% ipython --no-banner

In [1]: import numpy as np

In [2]: np.set_printoptions(precision=2, suppress=True, linewidth=200)

In [3]: tidy = lambda a: np.round(a, 2) + 0

In [4]: J = np.array([[0, 0, 0, 0, 0, 0],
   ...:     [0, 2, 0, 0, 0, 0],
   ...:     [-2, -2, 0, 0, 0, 0],
   ...:     [2, 0, -1, -1, 0, 0],
   ...:     [2, -2, -2, 0, 1, 0],
   ...:     [-1, 1, 2, -1, -1, -2]])

In [5]: print(J)
[[ 0  0  0  0  0  0]
 [ 0  2  0  0  0  0]
 [-2 -2  0  0  0  0]
 [ 2  0 -1 -1  0  0]
 [ 2 -2 -2  0  1  0]
 [-1  1  2 -1 -1 -2]]

In [6]: # rows and columns are dependent

In [7]: rk = np.linalg.matrix_rank(J)

In [8]: print(rk)
5

In [9]: N = np.linalg.svd(J)[2][rk:].T

In [10]: print(np.allclose(J @ N, 0))
True

In [11]: print([int(np.linalg.matrix_rank(J[:, :j + 1])) for j in range(6)])
[1, 2, 3, 4, 5, 5]

In [12]: print(tidy(J @ N))
[[0.]
 [0.]
 [0.]
 [0.]
 [0.]
 [0.]]

In [13]: print(np.linalg.matrix_rank(J.T @ J), np.linalg.matrix_rank(J @ J.T))
5 5

In [14]: print(np.allclose(J @ J.T, J.T @ J))
False

In [15]: print(tidy(np.linalg.det(J)))
0.0

In [16]: J.inv()
AttributeError: 'numpy.ndarray' object has no attribute 'inv'


In [17]: print(tidy(np.abs(np.linalg.eigvals(J)).max()))
2.0

In [18]: print(np.allclose(J, J.T))
False

In [19]: print(tidy(np.sort(np.abs(np.linalg.eigvals(J)))))
[0. 0. 1. 1. 2. 2.]

In [20]: left, s, Vh = np.linalg.svd(J)

In [21]: print(np.argmax(s[:-1] / (s[1:] + 1e-6)) + 1)
5

In [22]: other = left[:, :5] @ np.diag(s[:5]) @ Vh[:5]

In [23]: print(tidy(np.linalg.norm(J - other) / np.linalg.norm(J)))
0.0

In [24]: print(tidy(np.linalg.norm(J - other, 2)), tidy(s[5]))
0.0 0.0

In [25]: print(tidy(np.abs(J - other).max()))
0.0

In [26]: print(tidy(other))
[[ 0.  0.  0.  0.  0.  0.]
 [ 0.  2.  0.  0.  0.  0.]
 [-2. -2.  0.  0.  0.  0.]
 [ 2.  0. -1. -1.  0.  0.]
 [ 2. -2. -2.  0.  1.  0.]
 [-1.  1.  2. -1. -1. -2.]]

In [27]: print(tidy(np.linalg.norm(J, 2) / np.linalg.norm(J)))
0.76

In [28]: print(np.linalg.matrix_rank(J, rtol=0.1))
5

In [29]: print([round(float(x), 2) for x in np.linalg.svd(J, compute_uv=False)[:3]])
[4.97, 3.5, 2.24]

In [30]: rng = np.random.default_rng(46502)

In [31]: labels = rng.permutation(6)

In [32]: print(labels)
[1 4 2 5 0 3]

In [33]: other = J[labels][:, labels]

In [34]: print(tidy(np.linalg.det(other)), tidy(np.linalg.det(J[labels])))
0.0 0.0

In [35]: print(tidy(np.sort(np.abs(np.linalg.eigvals(other)))))
[0. 0. 1. 1. 2. 2.]

In [36]: print(np.allclose(other, J))
False

In [37]: other = np.array([[1, -1, -2, -3, -3, 2, 3],
    ...:     [0, -2, 3, 0, 1, -3, -2],
    ...:     [1, 3, 2, 3, -1, 3, 1],
    ...:     [-1, -2, 2, -3, 2, 1, -3],
    ...:     [-2, -3, 1, 1, 1, -2, 0],
    ...:     [2, -1, 3, 0, 3, -3, -1],
    ...:     [0, 0, -2, -2, 2, -1, -2]])

In [38]: data = other - other.T

In [39]: print(data)
[[ 0 -1 -3 -2 -1  0  3]
 [ 1  0  0  2  4 -2 -2]
 [ 3  0  0  1 -2  0  3]
 [ 2 -2 -1  0  1  1 -1]
 [ 1 -4  2 -1  0 -5 -2]
 [ 0  2  0 -1  5  0  0]
 [-3  2 -3  1  2  0  0]]

In [40]: print(tidy(np.linalg.norm(data, 2) / np.linalg.norm(data)))
0.59

In [41]: print(np.linalg.matrix_power(data, 3))
[[   0    6   94   53  116  -59 -138]
 [  -6    0  -41  -53 -258  117  159]
 [ -94   41    0   10  169  -39 -121]
 [ -53   53  -10    0  -28   25   28]
 [-116  258 -169   28    0  276  163]
 [  59 -117   39  -25 -276    0   71]
 [ 138 -159  121  -28 -163  -71    0]]

In [42]: print(data @ data)
[[-24  14  -9  -1   6   5  -3]
 [ 14 -29   9  -6 -13 -18  -7]
 [ -9   9 -23  -1   4  11  12]
 [ -1  -6  -1 -12  -5  -1   5]
 [  6 -13   4  -5 -51   7  18]
 [  5 -18  11  -1   7 -30 -13]
 [ -3  -7  12   5  18 -13 -27]]

In [43]: print(np.trace(data))
0

In [44]: print(tidy(np.sort(np.abs(np.linalg.eigvals(data)))))
[0.   3.15 3.15 4.58 4.58 8.19 8.19]

In [45]: assert data == data.T
ValueError: The truth value of an array with more than one element is ambiguous. Use a.any() or a.all()


In [46]: print(tidy(np.abs(np.linalg.eigvals(data)).max()))
8.19

In [47]: vec = np.array([2, 2, 2, 1, 0, 1, 0])

In [48]: print(vec @ data @ vec)
0

In [49]: print(tidy(np.linalg.det(data)))
0.0

In [50]: Q = np.linalg.solve(np.eye(7) - data, np.eye(7) + data)

In [51]: print(tidy(Q @ Q.T))
[[1. 0. 0. 0. 0. 0. 0.]
 [0. 1. 0. 0. 0. 0. 0.]
 [0. 0. 1. 0. 0. 0. 0.]
 [0. 0. 0. 1. 0. 0. 0.]
 [0. 0. 0. 0. 1. 0. 0.]
 [0. 0. 0. 0. 0. 1. 0.]
 [0. 0. 0. 0. 0. 0. 1.]]

In [52]: arr = np.loadtxt("test10.csv", delimiter=",")

In [53]: print(arr)
[[1. 0. 2. 0. 0. 2.]
 [0. 0. 0. 0. 0. 0.]
 [1. 0. 2. 0. 0. 2.]
 [2. 0. 4. 0. 0. 4.]
 [1. 0. 2. 0. 0. 2.]
 [0. 0. 0. 0. 0. 0.]]

In [54]: # columns 1 and 3 are equal

In [55]: print(np.allclose(arr[:-1].T @ np.linalg.lstsq(arr[:-1].T, arr[-1])[0], arr[-1]))
True

In [56]: print(tidy(arr @ np.linalg.pinv(arr) @ arr))
[[1. 0. 2. 0. 0. 2.]
 [0. 0. 0. 0. 0. 0.]
 [1. 0. 2. 0. 0. 2.]
 [2. 0. 4. 0. 0. 4.]
 [1. 0. 2. 0. 0. 2.]
 [0. 0. 0. 0. 0. 0.]]

In [57]: print(np.abs(np.diag(np.linalg.qr(arr)[1])) > 1e-9)
[ True False False False False False]

In [58]: A = np.load("layer16.npy")

In [59]: print(A)
[[-0.77  0.5   2.39 -2.28]
 [-1.56  0.82  2.05 -3.18]
 [-3.37 -0.92  4.72 -0.85]
 [-0.81  0.56  2.45 -2.19]
 [-4.11 -0.68  3.03 -1.2 ]
 [-2.63 -1.53  0.9   2.04]
 [-2.52 -0.18  1.33 -1.12]
 [-3.36 -1.25  0.62  1.03]
 [-1.46  0.94  3.4  -3.79]
 [-2.61 -1.32  2.35  1.39]
 [-1.87 -1.75  2.83  2.4 ]
 [-2.51 -0.07  2.74 -1.66]
 [-2.57 -1.4   2.36  1.44]
 [-3.41  0.3   3.77 -3.25]
 [-5.05 -1.81  0.92  1.5 ]
 [-2.49  0.07  5.56 -2.87]
 [-3.39 -0.87  4.74 -0.72]
 [-0.06  0.13  1.54 -0.64]
 [-3.33 -1.06  2.04  0.42]
 [-2.45  1.32  4.41 -5.38]
 [-3.57 -2.2   3.12  2.95]
 [-1.73 -0.5   1.63 -0.05]
 [-1.65  0.86  3.43 -3.89]
 [ 0.04  0.35  4.29 -1.75]
 [-2.41  0.13  5.45 -2.9 ]
 [-3.48 -2.39  1.68  3.51]]

In [60]: other = np.c_[A[:, :1] @ np.array([[2]]), np.array([3, 0, 1, 1, 2, 0, 1, 1, 1, 2, 3, 0, 2, 2, 2, 1, 0, 0, 0, 2, 2, 2, 3, 1, 1, 3])]

In [61]: print(other)
[[ -1.54   3.  ]
 [ -3.12   0.  ]
 [ -6.74   1.  ]
 [ -1.62   1.  ]
 [ -8.22   2.  ]
 [ -5.26   0.  ]
 [ -5.04   1.  ]
 [ -6.72   1.  ]
 [ -2.92   1.  ]
 [ -5.22   2.  ]
 [ -3.74   3.  ]
 [ -5.02   0.  ]
 [ -5.14   2.  ]
 [ -6.82   2.  ]
 [-10.1    2.  ]
 [ -4.98   1.  ]
 [ -6.78   0.  ]
 [ -0.12   0.  ]
 [ -6.66   0.  ]
 [ -4.9    2.  ]
 [ -7.14   2.  ]
 [ -3.46   2.  ]
 [ -3.3    3.  ]
 [  0.08   1.  ]
 [ -4.82   1.  ]
 [ -6.96   3.  ]]

In [62]: print(tidy(np.linalg.norm(other - A @ np.linalg.lstsq(A, other)[0], axis=0)))
[0.   5.22]

In [63]: print(tidy(np.linalg.lstsq(A, other[:, 0])[0]))
[2. 0. 0. 0.]

In [64]: print(np.linalg.matrix_rank(np.c_[A, other]))
5

In [65]: left, s, Vh = np.linalg.svd(A)

In [66]: print(np.argmax(s[:-1] / (s[1:] + 1e-6)) + 1)
3

In [67]: other = left[:, :3] @ np.diag(s[:3]) @ Vh[:3]

In [68]: print(np.linalg.matrix_rank(other))
3

In [69]: E = np.load("dump.npy")

In [70]: print(E)
[[ 2.02 -0.38 -0.6  -0.61  0.  ]
 [-0.38  1.76 -0.29 -0.07 -0.07]
 [-0.6  -0.29  2.6  -0.32  0.17]
 [-0.61 -0.07 -0.32  2.53 -0.22]
 [ 0.   -0.07  0.17 -0.22  2.09]]

In [71]: # symmetric, so the eigenvalues are real

In [72]: vec = np.array([0, 3, 0, 0, 2])

In [73]: rhs = E @ vec

In [74]: b, lr = np.zeros(5), 1 / np.linalg.norm(E, 2) ** 2

In [75]: for i in range(200):
    ...:     b -= lr * E.T @ (E @ b - rhs)
    ...:     if i % 50 == 0: print(i, round(np.linalg.norm(E @ b - rhs), 2))
    ...: 
0 3.85
50 0.0
100 0.0
150 0.0

In [76]: print(tidy(b))
[0. 3. 0. 0. 2.]

In [77]: print(tidy(np.linalg.cond(E)))
3.02

In [78]: m1 = np.load("mat.npy")

In [79]: print(m1)
[[-1. -1.  0.  0.]
 [ 0. -1.  0.  0.]
 [ 0.  0. -2.  2.]
 [ 0.  0. -1. -3.]]

In [80]: hat = np.triu(np.array([[-4, 2, -5, 1], [-2, 5, 0, -5], [9, 5, -8, 3], [0, 7, 4, -1]]), 1) + np.eye(4)

In [81]: other = hat @ m1 @ np.linalg.inv(hat)

In [82]: print(np.linalg.matrix_rank(other))
4

In [83]: print(np.trace(other), np.trace(m1))
-7.0 -7.0

In [84]: print(np.poly(other))
[ 1.  7. 19. 21.  8.]

In [85]: print(tidy(np.linalg.det(other)))
8.0

In [86]: F = np.array([[3, 1, 2], [1, 3, 1], [2, 1, 3]])

In [87]: other = np.array([[2, 6, 0], [5, 8, 5], [4, 4, 6]])

In [88]: print(F @ other)
[[19 34 17]
 [21 34 21]
 [21 32 23]]

In [89]: print(np.einsum("ik,kj->ij", F, other))
[[19 34 17]
 [21 34 21]
 [21 32 23]]

In [90]: print(other.T @ F.T)
[[19 21 21]
 [34 34 32]
 [17 21 23]]

In [91]: print(np.allclose(F, F.T))
True

In [92]: print((F + F.T) / 2)
[[3. 1. 2.]
 [1. 3. 1.]
 [2. 1. 3.]]

In [93]: print((F - F.T) / 2)
[[0. 0. 0.]
 [0. 0. 0.]
 [0. 0. 0.]]

In [94]: print(tidy(np.sort(np.abs(np.linalg.eigvals(F)))))
[1.   2.27 5.73]

In [95]: other = np.array([[-2, 1, 3], [2, 0, -3]])

In [96]: Z = np.kron(other, F)

In [97]: print(np.linalg.matrix_rank(Z))
6

In [98]: print(Z)
[[-6 -2 -4  3  1  2  9  3  6]
 [-2 -6 -2  1  3  1  3  9  3]
 [-4 -2 -6  2  1  3  6  3  9]
 [ 6  2  4  0  0  0 -9 -3 -6]
 [ 2  6  2  0  0  0 -3 -9 -3]
 [ 4  2  6  0  0  0 -6 -3 -9]]

In [99]: mat = np.load("data.npy")

In [100]: print(mat)
[[ 0 16  0  0  0 10]
 [ 0  6  0  0  0  8]
 [46  0 41 47  0  1]
 [ 4  1  0  5  0  7]
 [ 0 46  0  0 23 16]
 [ 0 11  0  0  0  9]
 [18  0 13 19  0  5]
 [ 0 51  0  0 27 17]
 [53  0 48 54  0  0]
 [ 0 46  0  0 23 16]
 [ 0 11  0  0  0  9]
 [ 0 46  0  0 23 16]
 [32  0 27 33  0  3]
 [18  0 13 19  0  5]
 [11  0  6 12  0  6]
 [53  0 48 54  0  0]
 [11  0  6 12  0  6]
 [60  0 55 61  0  0]
 [ 0 46  0  0 23 16]
 [25  0 20 26  0  4]
 [ 4  1  0  5  0  7]
 [39  0 34 40  0  2]
 [18  0 13 19  0  5]]

In [101]: cen = mat - mat.mean(axis=0)

In [102]: left, s, Vh = np.linalg.svd(cen, full_matrices=False)

In [103]: print(np.linalg.matrix_rank(cen))
6

In [104]: print(np.abs(Vh[0]).argmax())
3
